$ ipython --no-banner

In [1]: import numpy as np

In [2]: np.set_printoptions(precision=2, suppress=True, linewidth=120)

In [3]: rnd = lambda a: np.round(a, 2) + 0

In [4]: K = np.array([[0.48, -0.65, 2.1],
   ...:     [-2.83, -0.61, 4.8],
   ...:     [1.4, 0.82, -2.75],
   ...:     [0.51, 0.47, -2.05],
   ...:     [0.96, -0.24, -1.01],
   ...:     [-0.96, 0.45, 1.62],
   ...:     [0.4, -0.86, 5.05],
   ...:     [-2.51, 1.09, -2.32],
   ...:     [-5.38, 0.71, -1.84],
   ...:     [0.7, -0.38, 2.46],
   ...:     [2.01, 0.9, -5.45],
   ...:     [0.12, 3.13, -10.36],
   ...:     [0.63, 0.11, -0.84],
   ...:     [1.31, -1.86, 4.21],
   ...:     [-2.25, 1.41, -2.16],
   ...:     [-3.27, -0.72, 4.39],
   ...:     [0.28, -0.52, 1.54],
   ...:     [-1.47, -1.95, 7.86],
   ...:     [2.75, -1.98, 5.38]])

In [5]: Xc = K - K.mean(axis=0)

In [6]: left, sv, Vh = np.linalg.svd(Xc, full_matrices=False)

In [7]: print(rnd(Xc.mean(axis=0)))
[0. 0. 0.]

In [8]: print((np.sign(left[:, 0]) == np.sign(left[0, 0])).astype(int))
[1 1 0 0 0 1 1 0 0 1 0 0 0 1 0 1 1 1 1]

In [9]: print(np.searchsorted(np.cumsum(sv ** 2) / (sv ** 2).sum(), 0.9) + 1)
2

In [10]: vec = np.array([3, 2, 1])

In [11]: a = np.maximum(K @ vec, 0)

In [12]: print(rnd(np.tanh(K @ vec)))
[ 0.98 -1.    1.    0.4   0.88 -0.35  1.   -1.   -1.    1.    0.98 -1.    0.85  1.   -1.   -1.    0.87 -0.42  1.  ]

In [13]: print(rnd(a))
[2.24 0.   3.09 0.42 1.39 0.   4.53 0.   0.   3.8  2.38 0.   1.27 4.42 0.   0.   1.34 0.   9.67]

In [14]: print(rnd(np.maximum(K @ (3 * vec), 0)))
[ 6.72  0.    9.27  1.26  4.17  0.   13.59  0.    0.   11.4   7.14  0.    3.81 13.26  0.    0.    4.02  0.   29.01]

In [15]: print(rnd(np.maximum(K @ vec, 0) - np.maximum(-K @ vec, 0)))
[  2.24  -4.91   3.09   0.42   1.39  -0.36   4.53  -7.67 -16.56   3.8    2.38  -3.74   1.27   4.42  -6.09  -6.86   1.34
  -0.45   9.67]

In [16]: proj = K @ np.linalg.solve(K.T @ K, K.T)

In [17]: print(rnd(proj @ K[:, 0]))
[ 0.48 -2.83  1.4   0.51  0.96 -0.96  0.4  -2.51 -5.38  0.7   2.01  0.12  0.63  1.31 -2.25 -3.27  0.28 -1.47  2.75]

In [18]: print(np.allclose(proj @ proj, proj))
True

In [19]: print(rnd(np.diag(proj)))
[0.02 0.18 0.08 0.01 0.07 0.24 0.21 0.1  0.54 0.09 0.15 0.35 0.01 0.19 0.18 0.18 0.01 0.19 0.2 ]

In [20]: print(rnd(np.trace(proj)))
3.0

In [21]: C2 = np.cov(K, rowvar=False)

In [22]: print(rnd(np.linalg.eigvalsh(C2)[::-1]))
[20.84  4.38  0.12]

In [23]: print(C2.shape)
(3, 3)

In [24]: print(np.argwhere(np.triu(np.abs(np.corrcoef(K.T)) > 0.8, 1)))
[[1 2]]

In [25]: print(rnd(C2))
[[ 4.29 -0.5  -0.53]
 [-0.5   1.62 -5.2 ]
 [-0.53 -5.2  19.43]]

In [26]: print(rnd(np.polyfit(K[:, 2], K[:, 0], 1)))
[-0.03 -0.36]

In [27]: print(np.median(K, axis=0))
[ 0.4  -0.24  1.54]

In [28]: print(np.argsort(-K.std(axis=0).round(6), kind="stable"))
[2 0 1]

In [29]: A2 = np.c_[K[:, :1] @ np.array([[-1]]), np.array([1, 0, 1, -2, 1, 2, 1, 0, 1, 0, -2, 2, 2, 1, -2, 0, 0, 0, -1])]

In [30]: print(A2)
[[-0.48  1.  ]
 [ 2.83  0.  ]
 [-1.4   1.  ]
 [-0.51 -2.  ]
 [-0.96  1.  ]
 [ 0.96  2.  ]
 [-0.4   1.  ]
 [ 2.51  0.  ]
 [ 5.38  1.  ]
 [-0.7   0.  ]
 [-2.01 -2.  ]
 [-0.12  2.  ]
 [-0.63  2.  ]
 [-1.31  1.  ]
 [ 2.25 -2.  ]
 [ 3.27  0.  ]
 [-0.28  0.  ]
 [ 1.47  0.  ]
 [-2.75 -1.  ]]

In [31]: print(rnd(np.linalg.norm(A2 - K @ np.linalg.lstsq(K, A2)[0], axis=0)))
[0.   5.49]

In [32]: print(np.linalg.matrix_rank(np.c_[K, A2]))
4

In [33]: print(rnd(np.linalg.lstsq(K, A2[:, 0])[0]))
[-1.  0.  0.]
